% python3 -q
>>> import numpy as np
>>> np.set_printoptions(precision=3, suppress=True, linewidth=200, sign=" ")
>>> def rnd(a):
...     return np.round(a, 3) + 0
... 
>>> data = np.load("m.npy")
>>> rnd(data)
array([[ -2.165,  23.517, -19.444,  21.535, -13.463],
       [ -2.973,  20.943, -16.526,  19.066, -10.692],
       [ -3.78 ,  17.772, -13.048,  16.034,  -7.499],
       [ -4.423,  13.915,  -9.036,  12.371,  -4.022],
       [ -2.83 ,   3.117,  -0.22 ,   2.43 ,   1.56 ],
       [ -1.582,   1.377,   0.348,   0.97 ,   1.184],
       [ -1.52 ,   1.309,   0.356,   0.916,   1.151],
       [ -1.184,   0.963,   0.369,   0.647,   0.953],
       [  0.328,  -0.207,  -0.282,  -0.081,  -0.358],
       [  0.547,  -0.382,  -1.158,   0.082,  -0.877],
       [  0.533,  -0.38 ,  -1.189,   0.096,  -0.878],
       [  0.488,  -0.373,  -1.269,   0.135,  -0.873],
       [ -0.294,  -0.232,  -1.785,   0.52 ,  -0.413]])
>>> T = np.stack([data, -1 * data, data[::-1]])
>>> np.linalg.matrix_rank(T.reshape(3, -1))
np.int64(2)
>>> print(np.linalg.matrix_rank(T))
[ 3  3  3]
>>> rnd(np.linalg.norm(T, axis=(1, 2)))
array([ 64.126,  64.126,  64.126])
>>> x = np.array([-3, 7, 2, -7, 9])
>>> rnd(data @ np.eye(5)[1])
array([23.517, 20.943, 17.772, 13.915,  3.117,  1.377,  1.309,  0.963, -0.207, -0.382, -0.38 , -0.373, -0.232])
>>> data @ data
Traceback (most recent call last):
  File "<python-input-11>", line 1, in <module>
    data @ data
    ~~~~~^~~~~~
ValueError: matmul: Input operand 1 has a mismatch in its core dimension 0, with gufunc signature (n?,k),(k,m?)->(n?,m?) (size 13 is different from 5)
>>> G = data.T @ data
>>> rnd(np.linalg.svd(data, compute_uv=False) ** 2)
array([ 4049.059,    59.661,     3.418,     0.   ,     0.   ])
>>> Ac = data - data.mean(axis=0)
>>> vecs = np.linalg.svd(Ac)[2][:3]
>>> out = Ac - Ac @ vecs.T @ vecs
>>> rnd(out.std(axis=0))
array([ 0.,  0.,  0.,  0.,  0.])
>>> rnd(np.diag(vecs.T @ vecs))
array([ 0.562,  0.726,  0.853,  0.335,  0.524])
>>> rnd((Ac @ vecs.T).std(axis=0))
array([ 14.4  ,   2.049,   0.36 ])
>>> G = np.cov(data, rowvar=False)
>>> G.shape
(5, 5)
>>> rnd(np.median(data, axis=0))
array([-1.52 ,  1.309, -1.189,  0.916, -0.873])
>>> E = np.load("sample5.npy")
>>> E
array([[ 0, -1, -1,  2],
       [-1,  0,  1,  2],
       [-1,  1,  0, -2],
       [ 2,  2, -2,  0]])
>>> w, vecs = np.linalg.eig(E)
>>> rnd(np.sort(np.linalg.eigvals(E.T)))
array([-3.902, -1.   ,  1.512,  3.39 ])
>>> rnd(w)
array([-3.902, -1.   ,  3.39 ,  1.512])
>>> arr = np.loadtxt("mat.csv", delimiter=",")
>>> arr
array([[ -2.,  -3.,  -1.,   0.,  -2.],
       [ -4.,  -1.,  -4.,   3.,  -1.],
       [ -4.,  -1.,  -5.,   0.,   1.],
       [ -2.,   0.,  -3.,   0.,   0.],
       [ -5.,   3.,  -4.,   1.,   0.],
       [ -5.,   5.,  -2.,  -1.,   0.],
       [ -6.,   3.,  -5.,  -4.,   3.],
       [ -5.,   0.,  -7.,  -7.,   6.],
       [ -4.,  -2., -10.,  -4.,   5.],
       [ -3.,  -2., -13.,  -4.,   5.],
       [  0.,  -1., -13.,  -5.,   7.],
       [ -2.,   2., -15.,  -4.,   4.],
       [ -5.,   1., -12.,  -3.,   5.],
       [ -6.,   2., -11.,   0.,   5.],
       [ -6.,   4., -10.,   2.,   2.],
       [ -3.,   4., -10.,  -1.,   1.],
       [ -4.,   5.,  -9.,  -3.,   2.],
       [ -4.,   3.,  -7.,  -4.,   2.]])
>>> out = np.c_[arr[:, :2] @ np.array([[-4, -9], [-9, -8]]), np.array([-1, -2, -2, -1, 3, -2, 3, -2, 3, 1, -2, 0, 1, -2, -1, 0, -1, -3])]
>>> out
array([[ 35.,  42.,  -1.],
       [ 25.,  44.,  -2.],
       [ 25.,  44.,  -2.],
       [  8.,  18.,  -1.],
       [ -7.,  21.,   3.],
       [-25.,   5.,  -2.],
       [ -3.,  30.,   3.],
       [ 20.,  45.,  -2.],
       [ 34.,  52.,   3.],
       [ 30.,  43.,   1.],
       [  9.,   8.,  -2.],
       [-10.,   2.,   0.],
       [ 11.,  37.,   1.],
       [  6.,  38.,  -2.],
       [-12.,  22.,  -1.],
       [-24.,  -5.,   0.],
       [-29.,  -4.,  -1.],
       [-11.,  12.,  -3.]])
>>> rnd(np.linalg.lstsq(arr, out[:, 0])[0])
array([-4., -9.,  0.,  0.,  0.])
>>> rnd(np.linalg.norm(np.linalg.qr(arr)[0].T @ out, axis=0) ** 2 / ((out ** 2).sum(axis=0) + 1e-12))
array([ 1.   ,  1.   ,  0.037])
